>>> import numpy as np
>>> np.set_printoptions(precision=2, suppress=True, linewidth=140, floatmode="fixed")
>>> def rnd(a):
...     return np.round(a, 2) + 0
... 
>>> u = np.array([0, 2, 0, 3, 3, 2, 3, 3, 2, 3])
>>> v = np.array([2, 1, -5, 3, 6, 6, 9, 1, -6, -3, -2, 9, -8, -6])
>>> A = u[:, None] + v[None, :]
>>> A
array([[ 2,  1, -5,  3,  6,  6,  9,  1, -6, -3, -2,  9, -8, -6],
       [ 4,  3, -3,  5,  8,  8, 11,  3, -4, -1,  0, 11, -6, -4],
       [ 2,  1, -5,  3,  6,  6,  9,  1, -6, -3, -2,  9, -8, -6],
       [ 5,  4, -2,  6,  9,  9, 12,  4, -3,  0,  1, 12, -5, -3],
       [ 5,  4, -2,  6,  9,  9, 12,  4, -3,  0,  1, 12, -5, -3],
       [ 4,  3, -3,  5,  8,  8, 11,  3, -4, -1,  0, 11, -6, -4],
       [ 5,  4, -2,  6,  9,  9, 12,  4, -3,  0,  1, 12, -5, -3],
       [ 5,  4, -2,  6,  9,  9, 12,  4, -3,  0,  1, 12, -5, -3],
       [ 4,  3, -3,  5,  8,  8, 11,  3, -4, -1,  0, 11, -6, -4],
       [ 5,  4, -2,  6,  9,  9, 12,  4, -3,  0,  1, 12, -5, -3]])
>>> [round(float(x), 2) for x in np.linalg.svd(A, compute_uv=False)[:3]]
[71.94, 12.1, 0.0]
>>> np.linalg.cond(A) > 100
np.True_
>>> np.argsort(-np.linalg.norm(A, axis=0).round(6), kind="stable")[:3]
array([ 6, 11,  4])
>>> U, sigma, Vt = np.linalg.svd(A)
>>> rnd(sigma)
array([71.94, 12.10,  0.00,  0.00,  0.00,  0.00,  0.00,  0.00,  0.00,  0.00])
>>> other = U[:, :2] @ np.diag(sigma[:2]) @ Vt[:2]
>>> np.linalg.matrix_rank(other)
np.int64(2)
>>> np.linalg.matrix_rank(A, rtol=0.05)
np.int64(2)
>>> rnd(other)
array([[ 2.00,  1.00, -5.00,  3.00,  6.00,  6.00,  9.00,  1.00, -6.00, -3.00, -2.00,  9.00, -8.00, -6.00],
       [ 4.00,  3.00, -3.00,  5.00,  8.00,  8.00, 11.00,  3.00, -4.00, -1.00,  0.00, 11.00, -6.00, -4.00],
       [ 2.00,  1.00, -5.00,  3.00,  6.00,  6.00,  9.00,  1.00, -6.00, -3.00, -2.00,  9.00, -8.00, -6.00],
       [ 5.00,  4.00, -2.00,  6.00,  9.00,  9.00, 12.00,  4.00, -3.00,  0.00,  1.00, 12.00, -5.00, -3.00],
       [ 5.00,  4.00, -2.00,  6.00,  9.00,  9.00, 12.00,  4.00, -3.00,  0.00,  1.00, 12.00, -5.00, -3.00],
       [ 4.00,  3.00, -3.00,  5.00,  8.00,  8.00, 11.00,  3.00, -4.00, -1.00,  0.00, 11.00, -6.00, -4.00],
       [ 5.00,  4.00, -2.00,  6.00,  9.00,  9.00, 12.00,  4.00, -3.00,  0.00,  1.00, 12.00, -5.00, -3.00],
       [ 5.00,  4.00, -2.00,  6.00,  9.00,  9.00, 12.00,  4.00, -3.00,  0.00,  1.00, 12.00, -5.00, -3.00],
       [ 4.00,  3.00, -3.00,  5.00,  8.00,  8.00, 11.00,  3.00, -4.00, -1.00,  0.00, 11.00, -6.00, -4.00],
       [ 5.00,  4.00, -2.00,  6.00,  9.00,  9.00, 12.00,  4.00, -3.00,  0.00,  1.00, 12.00, -5.00, -3.00]])
>>> rnd(np.abs(A - other).max())
np.float64(0.0)
>>> rnd(np.linalg.norm(A - other, 2)), rnd(sigma[2])
(np.float64(0.0), np.float64(0.0))
>>> rank = np.linalg.matrix_rank(A)
>>> rank
np.int64(2)
>>> N = np.linalg.svd(A)[2][rank:].T
>>> [int(np.linalg.matrix_rank(np.delete(A, i, axis=0))) for i in range(10)]
[2, 2, 2, 2, 2, 2, 2, 2, 2, 2]
>>> np.linalg.matrix_rank(A.T @ A), np.linalg.matrix_rank(A @ A.T)
(np.int64(2), np.int64(2))
>>> other = A / np.linalg.norm(A, axis=1, keepdims=True)
>>> gram = other @ other.T
>>> np.argwhere(np.triu(np.abs(gram) > 0.95, 1))
array([[0, 2],
       [1, 3],
       [1, 4],
       [1, 5],
       [1, 6],
       [1, 7],
       [1, 8],
       [1, 9],
       [3, 4],
       [3, 5],
       [3, 6],
       [3, 7],
       [3, 8],
       [3, 9],
       [4, 5],
       [4, 6],
       [4, 7],
       [4, 8],
       [4, 9],
       [5, 6],
       [5, 7],
       [5, 8],
       [5, 9],
       [6, 7],
       [6, 8],
       [6, 9],
       [7, 8],
       [7, 9],
       [8, 9]])
>>> (np.abs(gram) > 0.9).astype(int)
array([[1, 1, 1, 0, 0, 1, 0, 0, 1, 0],
       [1, 1, 1, 1, 1, 1, 1, 1, 1, 1],
       [1, 1, 1, 0, 0, 1, 0, 0, 1, 0],
       [0, 1, 0, 1, 1, 1, 1, 1, 1, 1],
       [0, 1, 0, 1, 1, 1, 1, 1, 1, 1],
       [1, 1, 1, 1, 1, 1, 1, 1, 1, 1],
       [0, 1, 0, 1, 1, 1, 1, 1, 1, 1],
       [0, 1, 0, 1, 1, 1, 1, 1, 1, 1],
       [1, 1, 1, 1, 1, 1, 1, 1, 1, 1],
       [0, 1, 0, 1, 1, 1, 1, 1, 1, 1]])
>>> rnd(gram)
array([[1.00, 0.94, 1.00, 0.89, 0.89, 0.94, 0.89, 0.89, 0.94, 0.89],
       [0.94, 1.00, 0.94, 0.99, 0.99, 1.00, 0.99, 0.99, 1.00, 0.99],
       [1.00, 0.94, 1.00, 0.89, 0.89, 0.94, 0.89, 0.89, 0.94, 0.89],
       [0.89, 0.99, 0.89, 1.00, 1.00, 0.99, 1.00, 1.00, 0.99, 1.00],
       [0.89, 0.99, 0.89, 1.00, 1.00, 0.99, 1.00, 1.00, 0.99, 1.00],
       [0.94, 1.00, 0.94, 0.99, 0.99, 1.00, 0.99, 0.99, 1.00, 0.99],
       [0.89, 0.99, 0.89, 1.00, 1.00, 0.99, 1.00, 1.00, 0.99, 1.00],
       [0.89, 0.99, 0.89, 1.00, 1.00, 0.99, 1.00, 1.00, 0.99, 1.00],
       [0.94, 1.00, 0.94, 0.99, 0.99, 1.00, 0.99, 0.99, 1.00, 0.99],
       [0.89, 0.99, 0.89, 1.00, 1.00, 0.99, 1.00, 1.00, 0.99, 1.00]])
>>> rnd(np.linalg.norm(other, axis=1))
array([1.00, 1.00, 1.00, 1.00, 1.00, 1.00, 1.00, 1.00, 1.00, 1.00])
